In [1]: import numpy as np

In [2]: import numpy.linalg as la

In [3]: np.set_printoptions(precision=1, suppress=True, linewidth=140)

In [4]: mat = np.load("out11.npy")

In [5]: mat.round(1) + 0
Out[5]: 
array([[-2.5,  2.6, -2.2, -2.8,  2.9, -5.6, -1.4, -5.7, -0.4],
       [-3.4, -2. , -1.9,  4.8, -0.2,  1.6, -7.4,  1.3, -0.1],
       [ 3.3,  2.1,  1.8, -4.8,  0.3, -1.8,  7.3, -1.5,  0.1],
       [-1.9, -2.8, -0.7,  5.2, -1.4,  3.7, -5.8,  3.5,  0.1],
       [ 3.7,  1.6,  2.2, -4.4, -0.2, -0.8,  7.6, -0.5,  0.1],
       [-4.2, -1. , -2.7,  3.6,  0.8, -0.5, -7.7, -0.8, -0.2],
       [-3.5,  2. , -2.8, -1.4,  2.8, -5.1, -3.6, -5.2, -0.4],
       [ 3.2,  2.1,  1.7, -4.9,  0.4, -2. ,  7.2, -1.7,  0.1],
       [ 4.4,  0.4,  2.9, -2.8, -1.4,  1.7,  7.4,  2. ,  0.3],
       [-0.9,  3. , -1.2, -4.3,  2.6, -5.5,  1.6, -5.5, -0.3],
       [ 3.7, -1.8,  2.9,  1. , -2.8,  4.9,  4.1,  5.1,  0.4],
       [-3.4,  2.1, -2.7, -1.5,  2.9, -5.2, -3.3, -5.3, -0.4],
       [ 2.4, -2.6,  2.2,  2.9, -2.9,  5.6,  1.2,  5.7,  0.4],
       [ 3.9,  1.4,  2.4, -4.2, -0.4, -0.4,  7.7, -0.1,  0.2],
       [ 1.7,  2.8,  0.6, -5.2,  1.5, -3.8,  5.6, -3.6, -0.1],
       [-3.6,  1.8, -2.8, -1.1,  2.8, -5. , -3.9, -5.1, -0.4],
       [-3. , -2.3, -1.6,  5. , -0.6,  2.3, -7. ,  2. ,  0. ],
       [ 0.7,  3. , -0.1, -5.1,  2. , -4.7,  4.2, -4.5, -0.2],
       [ 2.6,  2.5,  1.3, -5.1,  0.9, -2.8,  6.6, -2.5,  0. ],
       [ 4.2,  0.9,  2.7, -3.6, -0.9,  0.6,  7.7,  0.9,  0.2],
       [-2.1,  2.7, -2. , -3.2,  2.9, -5.7, -0.6, -5.7, -0.4]])

In [6]: U, sigma, vt = la.svd(mat)

In [7]: V = vt[:(sigma > 1e-8).sum()]

In [8]: rng = np.random.default_rng(336)

In [9]: x = mat[2] + -1 * mat[16] + rng.integers(2) * np.eye(9)[7]

In [10]: x
Out[10]: array([ 6.2,  4.3,  3.4, -9.8,  0.9, -4.1, 14.3, -3.5,  0.1])

In [11]: np.allclose(V.T @ V @ x, x)
Out[11]: True

In [12]: np.round(V.T @ V, 1) + 0
Out[12]: 
array([[ 0.2,  0. ,  0.1, -0.1, -0.1,  0.1,  0.3,  0.1,  0. ],
       [ 0. ,  0.1,  0. , -0.1,  0.1, -0.2,  0.1, -0.2,  0. ],
       [ 0.1,  0. ,  0.1,  0. , -0.1,  0.1,  0.2,  0.1,  0. ],
       [-0.1, -0.1,  0. ,  0.3, -0.1,  0.2, -0.3,  0.2,  0. ],
       [-0.1,  0.1, -0.1, -0.1,  0.1, -0.2, -0.1, -0.2,  0. ],
       [ 0.1, -0.2,  0.1,  0.2, -0.2,  0.3,  0. ,  0.3,  0. ],
       [ 0.3,  0.1,  0.2, -0.3, -0.1,  0. ,  0.6,  0. ,  0. ],
       [ 0.1, -0.2,  0.1,  0.2, -0.2,  0.3,  0. ,  0.3,  0. ],
       [ 0. ,  0. ,  0. ,  0. ,  0. ,  0. ,  0. ,  0. ,  0. ]])

In [13]: la.matrix_rank(np.vstack([mat, x]))
Out[13]: np.int64(2)

In [14]: X = np.load("sample15.npy")

In [15]: X
Out[15]: 
array([[ 2.,  2.,  1.,  1.,  0.,  2.,  0.,  2.,  2.,  2.],
       [ 0.,  0.,  0.,  1.,  1.,  1.,  1.,  1.,  2.,  1.],
       [ 0.,  0.,  1., -1.,  2.,  0.,  2., -2., -1.,  0.],
       [ 0.,  0.,  0.,  0., -2.,  2., -2., -2.,  2., -2.],
       [ 0.,  0.,  1.,  1.,  1.,  1.,  1., -2., -1., -1.],
       [ 0.,  0., -2., -1.,  1.,  0., -2.,  2.,  1.,  0.],
       [ 0.,  0., -1.,  1., -1.,  0.,  1.,  1.,  0.,  1.],
       [ 0.,  0.,  0., -1., -1.,  0.,  0.,  1.,  2., -2.],
       [ 0.,  0., -1.,  2., -2., -1.,  0.,  2.,  2.,  1.],
       [ 0.,  0.,  1.,  2.,  0.,  0.,  0., -2.,  1., -2.]])

In [16]: # looks like rank 9

In [17]: idx = rng.permutation(10)

In [18]: print(idx)
[1 0 8 6 5 2 9 4 7 3]

In [19]: M2 = X[idx][:, idx]

In [20]: np.sort(np.abs(la.eigvals(M2)))
Out[20]: array([0. , 0.8, 1.7, 1.8, 2. , 2.3, 2.3, 2.7, 2.7, 4.8])

In [21]: np.trace(M2)
Out[21]: np.float64(6.0)

In [22]: M2
Out[22]: 
array([[ 0.,  0.,  2.,  1.,  1.,  0.,  1.,  1.,  1.,  1.],
       [ 2.,  2.,  2.,  0.,  2.,  1.,  2.,  0.,  2.,  1.],
       [ 0.,  0.,  2.,  0., -1., -1.,  1., -2.,  2.,  2.],
       [ 0.,  0.,  0.,  1.,  0., -1.,  1., -1.,  1.,  1.],
       [ 0.,  0.,  1., -2.,  0., -2.,  0.,  1.,  2., -1.],
       [ 0.,  0., -1.,  2.,  0.,  1.,  0.,  2., -2., -1.],
       [ 0.,  0.,  1.,  0.,  0.,  1., -2.,  0., -2.,  2.],
       [ 0.,  0., -1.,  1.,  1.,  1., -1.,  1., -2.,  1.],
       [ 0.,  0.,  2.,  0.,  0.,  0., -2., -1.,  1., -1.],
       [ 0.,  0.,  2., -2.,  2.,  0., -2., -2., -2.,  0.]])

In [23]: np.diag(M2)
Out[23]: array([ 0.,  2.,  2.,  1.,  0.,  1., -2.,  1.,  1.,  0.])

In [24]: X.shape
Out[24]: (10, 10)

In [25]: np.unravel_index(np.abs(X).argmax(), X.shape)
Out[25]: (np.int64(0), np.int64(0))

In [26]: np.count_nonzero(X)
Out[26]: np.int64(64)

In [27]: np.abs(X).max()
Out[27]: np.float64(2.0)

In [28]: X.mean(axis=0)
Out[28]: array([ 0.2,  0.2,  0. ,  0.5, -0.1,  0.5,  0.1,  0.1,  1. , -0.2])

In [29]: np.round(la.svd(X, compute_uv=False), 1) + 0
Out[29]: array([7.4, 6. , 5.1, 4. , 2.8, 2.4, 1.8, 1.2, 0.7, 0. ])

In [30]: X.sum(axis=0)
Out[30]: array([ 2.,  2.,  0.,  5., -1.,  5.,  1.,  1., 10., -2.])

In [31]: F = np.loadtxt("a.csv", delimiter=",")

In [32]: F
Out[32]: 
array([[-13.3,  -2.4, -40. ],
       [-15.3,  -1.9, -41.5],
       [-15.9,  -4. , -43.5],
       [-15. ,  -3.2, -41.9],
       [-19.9, -22.6,  -3.1],
       [-15.6,  -4.2, -41.5],
       [  2.5,  26.1,   2.5],
       [-20.7, -22.9,  -0.9],
       [-16.2,  -4.6, -41.8],
       [  0.9,  27. ,   1. ],
       [  1.6,  26.3,   3.4],
       [-20.4, -22. ,  -1.8],
       [-16.8,  -3.8, -40.7],
       [  2.7,  25.2,   1. ],
       [-15.5,  -3.7, -40.6],
       [-16.8,  -5.9, -42.7],
       [-14.7,  -1.8, -41.6],
       [  2. ,  26.3,   2.6],
       [  2.9,  25.5,   2.7],
       [  1. ,  25.2,   0.7],
       [-21. , -22.6,  -3.6],
       [-19. , -24. ,  -2.9],
       [-19.7, -22.8,  -1.6],
       [  2.3,  26.1,   2.5],
       [  2.3,  27.3,   0.7],
       [-20.2, -21.6,  -1.6],
       [-16.6,  -3.7, -42.5],
       [  1.3,  25.1,   3.6],
       [-16.1,  -4.2, -42.4],
       [-17. ,  -5. , -41.8],
       [  3.6,  25.2,   3.1],
       [-21.2, -23. ,  -2.6],
       [-19.5, -24.1,  -2. ],
       [  2.9,  26.1,   1.9],
       [-19.9, -21. ,  -2.8],
       [-20.3, -20.8,  -2.5],
       [-20.3, -22.8,  -2.9]])

In [33]: M2 = np.c_[F[:, :2] @ np.array([[0, -2], [0, 2]]), np.array([-3, 1, 2, 0, 3, 0, 2, -1, -1, 1, 2, 0, 1, -1, 2, 0, 0, -3, -1, -1, -3, -3, 0, -2, -1, -2, -2, 3, -1, 2, 2, 3, 1, -3, 3, 2, 0])]

In [34]: M2
Out[34]: 
array([[  0. ,  21.8,  -3. ],
       [  0. ,  26.8,   1. ],
       [  0. ,  23.8,   2. ],
       [  0. ,  23.6,   0. ],
       [  0. ,  -5.4,   3. ],
       [  0. ,  22.8,   0. ],
       [  0. ,  47.2,   2. ],
       [  0. ,  -4.4,  -1. ],
       [  0. ,  23.2,  -1. ],
       [  0. ,  52.2,   1. ],
       [  0. ,  49.4,   2. ],
       [  0. ,  -3.2,   0. ],
       [  0. ,  26. ,   1. ],
       [  0. ,  45. ,  -1. ],
       [  0. ,  23.6,   2. ],
       [  0. ,  21.8,   0. ],
       [  0. ,  25.8,   0. ],
       [  0. ,  48.6,  -3. ],
       [  0. ,  45.2,  -1. ],
       [  0. ,  48.4,  -1. ],
       [  0. ,  -3.2,  -3. ],
       [  0. , -10. ,  -3. ],
       [  0. ,  -6.2,   0. ],
       [  0. ,  47.6,  -2. ],
       [  0. ,  50. ,  -1. ],
       [  0. ,  -2.8,  -2. ],
       [  0. ,  25.8,  -2. ],
       [  0. ,  47.6,   3. ],
       [  0. ,  23.8,  -1. ],
       [  0. ,  24. ,   2. ],
       [  0. ,  43.2,   2. ],
       [  0. ,  -3.6,   3. ],
       [  0. ,  -9.2,   1. ],
       [  0. ,  46.4,  -3. ],
       [  0. ,  -2.2,   3. ],
       [  0. ,  -1. ,   2. ],
       [  0. ,  -5. ,   0. ]])

In [35]: np.round(la.norm(la.qr(F)[0].T @ M2, axis=0) ** 2 / ((M2 ** 2).sum(axis=0) + 1e-12), 1) + 0
Out[35]: array([0., 1., 0.])

In [36]: np.round(la.norm(M2 - F @ la.lstsq(F, M2)[0], axis=0), 1) + 0
Out[36]: array([ 0. ,  0. , 11.4])

In [37]: la.matrix_rank(M2)
Out[37]: np.int64(2)
